$ ipython --no-banner

In [1]: import numpy as np

In [2]: np.set_printoptions(suppress=True, linewidth=100)

In [3]: K = np.loadtxt("data.csv", delimiter=",")

In [4]: K
Out[4]: 
array([[ 0., -1.,  1., -3.,  1.,  3.,  0., -3.,  0.,  0.,  1.,  0.,  0.,  0.],
       [ 2., -2., -2.,  3.,  2.,  0.,  0., -3.,  0.,  0.,  2.,  0., -1.,  0.],
       [-1.,  2.,  1.,  3.,  3., -3.,  0.,  1.,  0.,  0.,  3.,  0., -2.,  0.],
       [ 0.,  0.,  2.,  3., -2.,  0.,  0., -1.,  0.,  0.,  2.,  0., -3.,  0.],
       [ 1., -1.,  3.,  1., -3.,  3.,  0., -2.,  0.,  0., -3.,  0., -1.,  0.],
       [ 1.,  0., -1.,  2., -3.,  0.,  0., -3.,  0.,  0.,  0.,  0.,  0.,  0.],
       [ 0.,  0.,  0.,  0.,  0.,  0.,  2.,  0., -2.,  3.,  0.,  0.,  0.,  1.],
       [ 0.,  2.,  1.,  2., -2.,  1.,  0.,  3.,  0.,  0.,  3.,  0.,  3.,  0.],
       [ 0.,  0.,  0.,  0.,  0.,  0.,  3.,  0.,  2.,  3.,  0., -2.,  0.,  3.],
       [ 0.,  0.,  0.,  0.,  0.,  0.,  3.,  0., -3.,  0.,  0.,  2.,  0.,  2.],
       [ 3., -2.,  1.,  3.,  2.,  1.,  0.,  1.,  0.,  0.,  3.,  0., -1.,  0.],
       [ 0.,  0.,  0.,  0.,  0.,  0.,  0.,  0., -3., -1.,  0.,  3.,  0.,  3.],
       [-1., -2.,  3., -3., -1., -2.,  0.,  3.,  0.,  0., -2.,  0.,  3.,  0.],
       [ 0.,  0.,  0.,  0.,  0.,  0., -3.,  0.,  2., -3.,  0.,  1.,  0.,  1.]])

In [5]: np.round(np.sort(np.linalg.eigvals(K).real), 2)
Out[5]: 
array([-3.41, -3.41, -2.08, -1.86, -1.22, -1.22, -0.39,  2.06,  2.06,  3.33,  3.33,  3.61,  7.61,
        7.61])

In [6]: round(float(np.linalg.norm(K)), 2)
Out[6]: 21.84

In [7]: K.sum(axis=0)
Out[7]: array([ 5., -4.,  9., 11., -3.,  3.,  5., -4., -4.,  2.,  9.,  4., -2., 10.])

In [8]: K.sum(axis=1)
Out[8]: array([-1.,  1.,  7.,  1., -2., -4.,  4., 13.,  9.,  4., 11.,  2., -2., -2.])

In [9]: np.round(K.mean(axis=0), 2)
Out[9]: 
array([ 0.36, -0.29,  0.64,  0.79, -0.21,  0.21,  0.36, -0.29, -0.29,  0.14,  0.64,  0.29, -0.14,
        0.71])

In [10]: np.unravel_index(np.abs(K).argmax(), K.shape)
Out[10]: (np.int64(0), np.int64(3))

In [11]: np.abs(K).max()
Out[11]: np.float64(3.0)

In [12]: J = np.load("block9.npy")

In [13]: J
Out[13]: 
array([[  0, -12, -16,  16,  10,  -4,  16,   0, -14,  -6, -12,   6, -16,  -6, -16],
       [  0,  -6,  -8,   8,   5,  -2,   8,   0,  -7,  -3,  -6,   3,  -8,  -3,  -8],
       [  0, -18, -24,  24,  15,  -6,  24,   0, -21,  -9, -18,   9, -24,  -9, -24],
       [  0,  18,  24, -24, -15,   6, -24,   0,  21,   9,  18,  -9,  24,   9,  24],
       [  0, -12, -16,  16,  10,  -4,  16,   0, -14,  -6, -12,   6, -16,  -6, -16],
       [  0,   0,   0,   0,   0,   0,   0,   0,   0,   0,   0,   0,   0,   0,   0],
       [  0,   6,   8,  -8,  -5,   2,  -8,   0,   7,   3,   6,  -3,   8,   3,   8],
       [  0,   0,   0,   0,   0,   0,   0,   0,   0,   0,   0,   0,   0,   0,   0],
       [  0,   0,   0,   0,   0,   0,   0,   0,   0,   0,   0,   0,   0,   0,   0],
       [  0,  12,  16, -16, -10,   4, -16,   0,  14,   6,  12,  -6,  16,   6,  16],
       [  0, -18, -24,  24,  15,  -6,  24,   0, -21,  -9, -18,   9, -24,  -9, -24]])

In [14]: rk = np.linalg.matrix_rank(J)

In [15]: rk
Out[15]: np.int64(1)

In [16]: null = np.linalg.svd(J)[2][rk:].T

In [17]: null.shape
Out[17]: (15, 14)

In [18]: np.allclose(J @ null, 0)
Out[18]: True

In [19]: [int(np.linalg.matrix_rank(J[:, :j + 1])) for j in range(15)]
Out[19]: [0, 1, 1, 1, 1, 1, 1, 1, 1, 1, 1, 1, 1, 1, 1]

In [20]: A = np.loadtxt("m.csv", delimiter=",")

In [21]: A.round(2)
Out[21]: 
array([[-0.63, -0.41, -0.38, -0.45, -0.28],
       [ 0.53,  0.13, -0.46, -0.64,  0.27],
       [ 0.  , -0.51, -0.43,  0.46,  0.59],
       [-0.48,  0.26,  0.34, -0.29,  0.7 ],
       [ 0.29, -0.7 ,  0.58, -0.29,  0.06]])

In [22]: B = np.linalg.inv(A)

In [23]: np.round(np.linalg.inv(B), 2) + 0
Out[23]: 
array([[-0.63, -0.41, -0.38, -0.45, -0.28],
       [ 0.53,  0.13, -0.46, -0.64,  0.27],
       [ 0.  , -0.51, -0.43,  0.46,  0.59],
       [-0.48,  0.26,  0.34, -0.29,  0.7 ],
       [ 0.29, -0.7 ,  0.58, -0.29,  0.06]])

In [24]: (np.abs(B) > 1e-9).astype(int)
Out[24]: 
array([[1, 1, 0, 1, 1],
       [1, 1, 1, 1, 1],
       [1, 1, 1, 1, 1],
       [1, 1, 1, 1, 1],
       [1, 1, 1, 1, 1]])

In [25]: np.allclose(B, A.T)
Out[25]: True

In [26]: np.round(np.linalg.det(A) * B, 2) + 0
Out[26]: 
array([[-0.63,  0.53,  0.  , -0.48,  0.29],
       [-0.41,  0.13, -0.51,  0.26, -0.7 ],
       [-0.38, -0.46, -0.43,  0.34,  0.58],
       [-0.45, -0.64,  0.46, -0.29, -0.29],
       [-0.28,  0.27,  0.59,  0.7 ,  0.06]])

In [27]: np.round(np.linalg.slogdet(A)[0], 2)
Out[27]: np.float64(1.0)

In [28]: B.round(2) + 0
Out[28]: 
array([[-0.63,  0.53,  0.  , -0.48,  0.29],
       [-0.41,  0.13, -0.51,  0.26, -0.7 ],
       [-0.38, -0.46, -0.43,  0.34,  0.58],
       [-0.45, -0.64,  0.46, -0.29, -0.29],
       [-0.28,  0.27,  0.59,  0.7 ,  0.06]])

In [29]: vec = np.array([4, -1, 3, 3, 2])

In [30]: rhs = A @ vec

In [31]: coef, lr = np.zeros(5), 1 / np.linalg.norm(A, 2) ** 2

In [32]: for i in range(25):
    ...:     coef -= lr * A.T @ (A @ coef - rhs)
    ...:     if i % 5 == 0: print(i, round(np.linalg.norm(A @ coef - rhs), 2))
    ...: 
0 0.0
5 0.0
10 0.0
15 0.0
20 0.0

In [33]: coef.round(2)
Out[33]: array([ 4., -1.,  3.,  3.,  2.])

In [34]: np.round(np.linalg.cond(A), 2)
Out[34]: np.float64(1.0)
